$ ipython --no-banner

In [1]: import numpy as np

In [2]: from numpy import linalg as LA

In [3]: np.set_printoptions(precision=2, suppress=True, linewidth=120, sign=" ")

In [4]: W0 = np.load("a.npy")

In [5]: W0
Out[5]: 
array([[ 0.45,  0.26, -0.1 , -0.39,  0.12],
       [ 0.26,  0.27, -0.12, -0.05,  0.33],
       [-0.1 , -0.12,  0.94, -0.14,  0.13],
       [-0.39, -0.05, -0.14,  0.63,  0.24],
       [ 0.12,  0.33,  0.13,  0.24,  0.72]])

In [6]: # applying it twice changes nothing

In [7]: x = np.array([2, 0, 2, 0, 0])

In [8]: W0 @ W0 @ x
Out[8]: array([ 0.69,  0.29,  1.67, -1.06,  0.51])

In [9]: print(round(float((x - W0 @ x) @ (W0 @ x)), 2))
0.0

In [10]: W0 @ x
Out[10]: array([ 0.69,  0.29,  1.67, -1.06,  0.51])

In [11]: np.trace(W0)
Out[11]: np.float64(3.0)

In [12]: print(np.eye(5) - W0)
[[ 0.55 -0.26  0.1   0.39 -0.12]
 [-0.26  0.73  0.12  0.05 -0.33]
 [ 0.1   0.12  0.06  0.14 -0.13]
 [ 0.39  0.05  0.14  0.37 -0.24]
 [-0.12 -0.33 -0.13 -0.24  0.28]]

In [13]: x = np.array([-6, 3, 4, -6, 1])

In [14]: LA.norm(W0 @ x) <= LA.norm(W0, 2) * LA.norm(x) + 1e-9
Out[14]: np.True_

In [15]: W0 @ np.ones(5)
Out[15]: array([ 0.34,  0.69,  0.71,  0.29,  1.55])

In [16]: W0 @ (2 * x)
Out[16]: array([ 0.31, -1.16,  9.93, -3.81,  0.08])

In [17]: print(W0 @ np.eye(5)[2])
[-0.1  -0.12  0.94 -0.14  0.13]

In [18]: np.sign((W0 @ x).round(6))
Out[18]: array([ 1., -1.,  1., -1.,  1.])

In [19]: U, sv, VT = LA.svd(W0)

In [20]: V = VT[:(sv > 1e-8).sum()]

In [21]: rng = np.random.default_rng(795)

In [22]: x = W0[2] + 2 * W0[3] + rng.integers(2) * np.eye(5)[1]

In [23]: x
Out[23]: array([-0.88,  0.78,  0.66,  1.12,  0.62])

In [24]: print(np.allclose(V.T @ V @ x, x))
False

In [25]: U, sv, VT = LA.svd(W0)

In [26]: np.argmax(sv[:-1] / (sv[1:] + 1e-6)) + 1
Out[26]: np.int64(3)

In [27]: Y = U[:, :3] @ np.diag(sv[:3]) @ VT[:3]

In [28]: round(float(LA.norm(W0 - Y) / LA.norm(W0)), 2)
Out[28]: 0.0

In [29]: round(LA.norm(W0 - Y, 2), 2), round(float(sv[3]), 2)
Out[29]: (np.float64(0.0), 0.0)

In [30]: Y = np.array([[-3], [2], [3], [0]])

In [31]: C = np.array([[3, 0, 8]])

In [32]: F = Y @ C + 0.3 * rng.normal(size=(4, 3))

In [33]: F
Out[33]: 
array([[ -8.9 ,  -0.01, -23.95],
       [  5.62,   0.02,  15.86],
       [  8.95,  -0.51,  23.81],
       [ -0.43,  -0.27,   0.15]])

In [34]: round(float(LA.norm(F, 2) / LA.norm(F)), 2)
Out[34]: 1.0

In [35]: print(np.abs(LA.svd(F)[2][-1]))
[ 0.52  0.83  0.2 ]

In [36]: np.argsort(-LA.norm(F, axis=0).round(6), kind="stable")[:3]
Out[36]: array([ 2,  0,  1])

In [37]: LA.cond(F) > 100
Out[37]: np.False_

In [38]: [round(float(x), 2) for x in LA.svd(F, compute_uv=False)[:3]]
Out[38]: [39.79, 0.56, 0.45]

In [39]: E = np.array([[0, 0, 0, 0], [0, 0, 0, 1], [0, 0, 0, 0], [0, 1, 0, 0]])

In [40]: idx = rng.permutation(4)

In [41]: idx
Out[41]: array([ 0,  2,  3,  1])

In [42]: Y = E[idx][:, idx]

In [43]: np.trace(Y)
Out[43]: np.int64(0)

In [44]: np.allclose(Y, E)
Out[44]: False

In [45]: print(np.diag(Y))
[ 0  0  0  0]

In [46]: LA.lstsq(E[:-1].T, E[-1])[2]
Out[46]: np.int32(1)

In [47]: try:
    ...:     LA.inv(E)
    ...: except LA.LinAlgError as e:
    ...:     print("failed:", e)
    ...: 
failed: Singular matrix

In [48]: print(LA.norm(E, axis=0))
[ 0.  1.  0.  1.]

In [49]: E[:, 0] @ E[:, 1]
Out[49]: np.int64(0)

In [50]: U, sv, VT = LA.svd(F)

In [51]: np.argmax(sv[:-1] / (sv[1:] + 1e-6)) + 1
Out[51]: np.int64(1)

In [52]: Y = U[:, :1] @ np.diag(sv[:1]) @ VT[:1]

In [53]: round(float(np.abs(F - Y).max()), 2)
Out[53]: 0.43

In [54]: round(float(LA.norm(F - Y) / LA.norm(F)), 2)
Out[54]: 0.02

In [55]: LA.matrix_rank(Y)
Out[55]: np.int64(1)

In [56]: LA.matrix_rank(E, rtol=0.1)
Out[56]: np.int64(2)

In [57]: A = np.load("mat.npy")

In [58]: A
Out[58]: 
array([[ 5,  4, -4, -8,  9],
       [ 7,  7,  9,  9, -1],
       [-2,  9,  7, -2,  2],
       [-4,  2, -3, -1,  9],
       [ 1, -3,  0, -6,  6]])

In [59]: O = A.astype(float).copy()

In [60]: for j in range(5):
    ...:     O[:, j] -= O[:, :j] @ (O[:, :j].T @ O[:, j])
    ...:     O[:, j] /= LA.norm(O[:, j])
    ...: 

In [61]: O
Out[61]: 
array([[ 0.51,  0.16, -0.8 , -0.26, -0.1 ],
       [ 0.72,  0.34,  0.38,  0.33,  0.34],
       [-0.21,  0.83,  0.2 , -0.45, -0.19],
       [-0.41,  0.31, -0.38,  0.29,  0.71],
       [ 0.1 , -0.29,  0.18, -0.73,  0.58]])

In [62]: u = np.array([2, 7, 8, 0, 5])

In [63]: Y = O + np.outer(u, np.eye(5)[1])

In [64]: print(LA.matrix_rank(Y - O))
1

In [65]: Y = LA.inv(A)

In [66]: print(round(float(LA.cond(A)), 2))
4.22

In [67]: (np.abs(Y) > 1e-9).astype(int)
Out[67]: 
array([[ 1,  1,  1,  1,  1],
       [ 1,  1,  1,  1,  1],
       [ 1,  1,  1,  1,  1],
       [ 1,  1,  1,  1,  1],
       [ 1,  1,  1,  1,  1]])

In [68]: Y.round(2) + 0
Out[68]: 
array([[ 0.06,  0.05, -0.05, -0.06,  0.01],
       [ 0.06, -0.01,  0.05,  0.  , -0.12],
       [-0.07,  0.03,  0.05, -0.02,  0.13],
       [-0.03,  0.05, -0.06,  0.07, -0.04],
       [-0.01,  0.04, -0.02,  0.09,  0.07]])

In [69]: np.round(A @ Y, 2) + 0
Out[69]: 
array([[ 1.,  0.,  0.,  0.,  0.],
       [ 0.,  1.,  0.,  0.,  0.],
       [ 0.,  0.,  1.,  0.,  0.],
       [ 0.,  0.,  0.,  1.,  0.],
       [ 0.,  0.,  0.,  0.,  1.]])

In [70]: np.round(LA.det(A) * LA.det(Y), 2)
Out[70]: np.float64(1.0)

In [71]: data = np.load("test10.npy")

In [72]: data
Out[72]: 
array([[ -5,  -1,  -3,  -4],
       [-10,  -2,  -6,  -8],
       [  5,   1,   3,   4],
       [ 10,   2,   6,   8]])

In [73]: U, sv, VT = LA.svd(data, full_matrices=False)

In [74]: sv.round(2) + 0
Out[74]: array([ 22.58,   0.  ,   0.  ,   0.  ])

In [75]: round(float(np.sqrt((sv ** 2).sum())), 2), np.round(LA.norm(data), 2)
Out[75]: (22.58, np.float64(22.58))

In [76]: np.round(U.T @ data @ VT.T, 2) + 0
Out[76]: 
array([[ 22.58,   0.  ,   0.  ,   0.  ],
       [  0.  ,   0.  ,   0.  ,   0.  ],
       [  0.  ,   0.  ,   0.  ,   0.  ],
       [  0.  ,   0.  ,   0.  ,   0.  ]])

In [77]: t3 = np.stack([data, -3 * data, data[::-1]])

In [78]: t3.sum(axis=0)
Out[78]: 
array([[ 20,   4,  12,  16],
       [ 25,   5,  15,  20],
       [-20,  -4, -12, -16],
       [-25,  -5, -15, -20]])

In [79]: LA.matrix_rank(t3)
Out[79]: array([ 1,  1,  1])

In [80]: LA.det(t3)
Out[80]: array([ 0.,  0.,  0.])

In [81]: print(np.einsum("bij,cij->bc", t3, t3))
[[  510 -1530  -408]
 [-1530  4590  1224]
 [ -408  1224   510]]

In [82]: print(np.unique(data.round(6), axis=0).shape)
(4, 4)

In [83]: print(data @ LA.pinv(data) @ data)
[[ -5.  -1.  -3.  -4.]
 [-10.  -2.  -6.  -8.]
 [  5.   1.   3.   4.]
 [ 10.   2.   6.   8.]]

In [84]: mat = np.loadtxt("data.csv", delimiter=",")

In [85]: mat
Out[85]: 
array([[ 1., -2., -1.],
       [ 0.,  2.,  0.],
       [ 0.,  0.,  2.]])

In [86]: LA.matrix_rank(mat - mat[0, 0] * np.eye(3))
Out[86]: np.int64(2)

In [87]: np.prod(np.diag(mat)), round(LA.det(mat), 2)
Out[87]: (np.float64(4.0), np.float64(4.0))

In [88]: np.sort(LA.eigvals(mat))
Out[88]: array([ 1.,  2.,  2.])

In [89]: LA.matrix_power(mat - np.diag(np.diag(mat)), 3)
Out[89]: 
array([[ 0.,  0.,  0.],
       [ 0.,  0.,  0.],
       [ 0.,  0.,  0.]])

In [90]: O, V = LA.qr(mat[:, :2])[0], LA.qr(mat[:, 2:])[0]

In [91]: sv = LA.svd(O.T @ V, compute_uv=False)

In [92]: print(np.degrees(np.arccos(sv.clip(0, 1))))
[ 63.43]

In [93]: (sv > 0.9).sum()
Out[93]: np.int64(0)

In [94]: Y = mat[0, 0] * mat[1:] - np.outer(mat[1:, 0], mat[0])

In [95]: Y
Out[95]: 
array([[ 0.,  2.,  0.],
       [ 0.,  0.,  2.]])

In [96]: LA.matrix_rank(Y), LA.matrix_rank(mat)
Out[96]: (np.int64(2), np.int64(3))

In [97]: idx = rng.permutation(3)

In [98]: idx
Out[98]: array([ 1,  2,  0])

In [99]: Y = mat[idx][:, idx]

In [100]: np.diag(Y)
Out[100]: array([ 2.,  2.,  1.])

In [101]: np.round(LA.det(Y), 2), round(float(LA.det(mat[idx])), 2)
Out[101]: (np.float64(4.0), 4.0)

In [102]: Y = LA.inv(mat)

In [103]: round(float(LA.det(mat) * LA.det(Y)), 2)
Out[103]: 1.0

In [104]: np.allclose(Y, mat.T)
Out[104]: False

In [105]: round(float(LA.slogdet(mat)[0]), 2)
Out[105]: 1.0

In [106]: (np.abs(Y) > 1e-9).astype(int)
Out[106]: 
array([[ 1,  1,  1],
       [ 0,  1,  0],
       [ 0,  0,  1]])

In [107]: round(LA.cond(mat), 2)
Out[107]: np.float64(4.79)

In [108]: Y
Out[108]: 
array([[ 1. ,  1. ,  0.5],
       [ 0. ,  0.5,  0. ],
       [ 0. ,  0. ,  0.5]])

In [109]: LA.inv(Y)
Out[109]: 
array([[ 1., -2., -1.],
       [ 0.,  2.,  0.],
       [ 0.,  0.,  2.]])

In [110]: Y = np.array([[4]])

In [111]: C = np.array([[-2, 2, 2], [0, 0, 1], [-1, -1, -2]])

In [112]: J = np.block([[Y, np.zeros((1, 3))], [np.zeros((3, 1)), C]])

In [113]: J
Out[113]: 
array([[ 4.,  0.,  0.,  0.],
       [ 0., -2.,  2.,  2.],
       [ 0.,  0.,  0.,  1.],
       [ 0., -1., -1., -2.]])

In [114]: Y = np.array([[1, 1, -1], [-1, -1, -1]])

In [115]: C = np.kron(Y, J)

In [116]: LA.matrix_rank(C)
Out[116]: np.int64(8)

In [117]: print(C.shape)
(8, 12)

In [118]: round(LA.det(2 * J), 2), np.round(LA.det(J), 2)
Out[118]: (np.float64(-256.0), np.float64(-16.0))

In [119]: LA.eigvals(J)
Out[119]: array([-1.5+1.32j, -1.5-1.32j, -1. +0.j  ,  4. +0.j  ])

In [120]: np.kron(np.eye(2, dtype=int), J)
Out[120]: 
array([[ 4.,  0.,  0.,  0.,  0.,  0.,  0.,  0.],
       [ 0., -2.,  2.,  2.,  0., -0.,  0.,  0.],
       [ 0.,  0.,  0.,  1.,  0.,  0.,  0.,  0.],
       [ 0., -1., -1., -2.,  0., -0., -0., -0.],
       [ 0.,  0.,  0.,  0.,  4.,  0.,  0.,  0.],
       [ 0., -0.,  0.,  0.,  0., -2.,  2.,  2.],
       [ 0.,  0.,  0.,  0.,  0.,  0.,  0.,  1.],
       [ 0., -0., -0., -0.,  0., -1., -1., -2.]])

In [121]: print(round(float(LA.det(J.T)), 2))
-16.0

In [122]: np.einsum("ii->", J)
Out[122]: np.float64(0.0)

In [123]: round(LA.eigvals(J).sum().real, 2)
Out[123]: np.float64(0.0)

In [124]: print(np.round(np.poly(J), 2) + 0)
[  1.   0.  -9. -24. -16.]
